>>> import numpy as np
>>> np.set_printoptions(suppress=True, linewidth=140)
>>> rnd = lambda a: np.round(a, 1) + 0
>>> M = np.load("sample4.npy")
>>> M
array([[0, 0, 1, 0],
       [0, 0, 1, 1],
       [1, 1, 0, 1],
       [0, 1, 1, 0]])
>>> vals, vecs = np.linalg.eigh(M)
>>> rnd(np.abs(vecs[:, -1]))
array([0.3, 0.5, 0.6, 0.5])
>>> rnd(vecs.T @ vecs)
array([[1., 0., 0., 0.],
       [0., 1., 0., 0.],
       [0., 0., 1., 0.],
       [0., 0., 0., 1.]])
>>> (vals > 1e-8).sum(), (vals < -1e-8).sum()
(np.int64(2), np.int64(2))
>>> rnd(vecs.T @ M @ vecs)
array([[-1.5,  0. ,  0. ,  0. ],
       [ 0. , -1. ,  0. ,  0. ],
       [ 0. ,  0. ,  0.3,  0. ],
       [ 0. ,  0. ,  0. ,  2.2]])
>>> rnd(np.linalg.eigvalsh(M + -3 * np.eye(4)))
array([-4.5, -4. , -2.7, -0.8])
>>> rng = np.random.default_rng(974)
>>> labels = rng.permutation(4)
>>> labels
array([0, 3, 1, 2])
>>> A2 = M[labels][:, labels]
>>> A2
array([[0, 0, 0, 1],
       [0, 0, 1, 1],
       [0, 1, 0, 1],
       [1, 1, 1, 0]])
>>> rnd(np.linalg.det(A2)), rnd(np.linalg.det(M[labels]))
(np.float64(1.0), np.float64(1.0))
>>> np.trace(A2)
np.int64(0)
>>> vals, vecs = np.linalg.eigh(M)
>>> vec = np.array([2, 0, -2, 1])
>>> rnd(np.linalg.eigvalsh(M[1:, 1:]))
array([-1., -1.,  2.])
>>> np.abs(M).sum(axis=1).max(), rnd(np.abs(vals).max())
(np.int64(3), np.float64(2.2))
>>> vec @ M @ vec
np.int64(-12)
>>> rnd(vec @ M @ vec / (vec @ vec)), rnd(vals[0]), rnd(vals[-1])
(np.float64(-1.3), np.float64(-1.5), np.float64(2.2))
>>> mat = (rng.random((3, 3)) < 0.3) + np.eye(3)
>>> mat /= mat.sum(axis=1, keepdims=True)
>>> rnd(mat)
array([[1. , 0. , 0. ],
       [0. , 0.5, 0.5],
       [0. , 0.3, 0.7]])
>>> # rows sum to 1
>>> vals, vecs = np.linalg.eig(mat)
>>> rnd(np.sort(np.linalg.eigvals(mat.T)))
array([0.2, 1. , 1. ])
>>> rnd(np.sort(np.linalg.eigvals(mat @ mat)))
array([0., 1., 1.])
>>> rnd(np.prod(vals))
np.float64(0.2)
>>> rnd(vals)
array([1. , 0.2, 1. ])
>>> E = np.load("x.npy")
>>> rnd(E)
array([[-0.2, -1.2,  0.4,  0.1],
       [ 0.8,  0.6, -0.4,  0.4],
       [-0.1,  1.8, -0.6, -0.4]])
>>> U, sv, Vh = np.linalg.svd(E)
>>> vecs = Vh[:(sv > 1e-8).sum()]
>>> vec = E[0] + 3 * E[1] + rng.integers(2) * np.eye(4)[2]
>>> rnd(vec)
array([ 2.2,  0.6, -0.7,  1.2])
>>> np.linalg.matrix_rank(np.vstack([E, vec]))
np.int64(2)
>>> U, sv, Vh = np.linalg.svd(E)
>>> rnd(sv)
array([2.4, 1. , 0. ])
>>> np.argmax(sv[:-1] / (sv[1:] + 1e-6)) + 1
np.int64(2)
>>> A2 = U[:, :2] @ np.diag(sv[:2]) @ Vh[:2]
>>> np.linalg.matrix_rank(A2)
np.int64(2)
>>> rnd(np.linalg.norm(E - A2, 2)), rnd(sv[2])
(np.float64(0.0), np.float64(0.0))
>>> rnd(A2)
array([[-0.2, -1.1,  0.4,  0.1],
       [ 0.8,  0.6, -0.4,  0.4],
       [-0.1,  1.8, -0.6, -0.4]])
>>> rnd(np.linalg.norm(E - A2) / np.linalg.norm(E))
np.float64(0.0)
>>> r = np.linalg.matrix_rank(E)
>>> r
np.int64(2)
>>> ns = np.linalg.svd(E)[2][r:].T
>>> ns.shape
(4, 2)
>>> np.allclose(E @ ns, 0)
True
>>> data = np.loadtxt("run4.csv", delimiter=",")
>>> data
array([[ 6.,  4.,  1.],
       [15., 24., 10.],
       [ 6.,  4.,  1.],
       [ 0., 16., 19.],
       [ 3., 32., 22.],
       [ 0., 19., 27.],
       [10., 10.,  3.],
       [ 0., 26., 20.],
       [ 5., 22., 14.],
       [ 0.,  7.,  9.],
       [ 1., 16., 12.],
       [13., 21.,  9.],
       [ 8., 20., 11.],
       [ 5., 35., 23.],
       [ 0., 29., 28.],
       [ 0., 39., 29.]])
>>> Ac = (data - data.mean(axis=0)) / data.std(axis=0)
>>> np.argwhere(np.abs(Ac) > 2)
array([[1, 0]])
>>> c = np.linalg.lstsq(np.delete(Ac, 1, axis=1), Ac[:, 1])[0]
>>> np.abs(c).argmax()
np.int64(1)
>>> rnd(1 - np.var(Ac[:, 1] - np.delete(Ac, 1, axis=1) @ c))
np.float64(0.8)
>>> blk = np.stack([data, 3 * data, data[::-1]])
>>> rnd(np.linalg.norm(blk, axis=(1, 2)))
array([117.4, 352.3, 117.4])
>>> blk.sum(axis=0)
array([[ 24.,  55.,  33.],
       [ 60., 125.,  68.],
       [ 29.,  51.,  27.],
       [  8.,  84.,  87.],
       [ 25., 149.,  97.],
       [  1.,  92., 120.],
       [ 40.,  47.,  21.],
       [  5., 126.,  94.],
       [ 20., 114.,  76.],
       [ 10.,  38.,  39.],
       [  4.,  83.,  75.],
       [ 55., 116.,  58.],
       [ 32.,  96.,  63.],
       [ 26., 144.,  93.],
       [ 15., 140., 122.],
       [  6., 160., 117.]])
>>> np.einsum("bij,cij->bc", blk, blk)
array([[ 13794.,  41382.,   8738.],
       [ 41382., 124146.,  26214.],
       [  8738.,  26214.,  13794.]])
>>> hat = data @ np.linalg.solve(data.T @ data, data.T)
>>> rnd(hat @ data[:, 2])
array([ 1., 10.,  1., 19., 22., 27.,  3., 20., 14.,  9., 12.,  9., 11., 23., 28., 29.])
>>> np.allclose(hat @ hat, hat)
True
>>> rnd(np.trace(hat))
np.float64(3.0)
>>> np.linalg.matrix_rank(np.eye(16) - hat)
np.int64(13)
>>> labels = rng.permutation(3)
>>> A2 = data[:, labels] * rng.choice([-1, 1], 3)
>>> A2
array([[  4.,   6.,  -1.],
       [ 24.,  15., -10.],
       [  4.,   6.,  -1.],
       [ 16.,   0., -19.],
       [ 32.,   3., -22.],
       [ 19.,   0., -27.],
       [ 10.,  10.,  -3.],
       [ 26.,   0., -20.],
       [ 22.,   5., -14.],
       [  7.,   0.,  -9.],
       [ 16.,   1., -12.],
       [ 21.,  13.,  -9.],
       [ 20.,   8., -11.],
       [ 35.,   5., -23.],
       [ 29.,   0., -28.],
       [ 39.,   0., -29.]])
>>> U, _, Vh = np.linalg.svd(data.T @ A2)
>>> rnd(np.linalg.lstsq(data, A2)[0])
array([[ 0.,  1.,  0.],
       [ 1.,  0.,  0.],
       [ 0.,  0., -1.]])
>>> np.argsort(-np.linalg.norm(E, axis=0).round(6), kind="stable")[:3]
array([1, 2, 0])
>>> [round(float(x), 1) for x in np.linalg.svd(E, compute_uv=False)[:3]]
[2.4, 1.0, 0.0]
>>> np.linalg.matrix_rank(E, rtol=0.1)
np.int64(2)
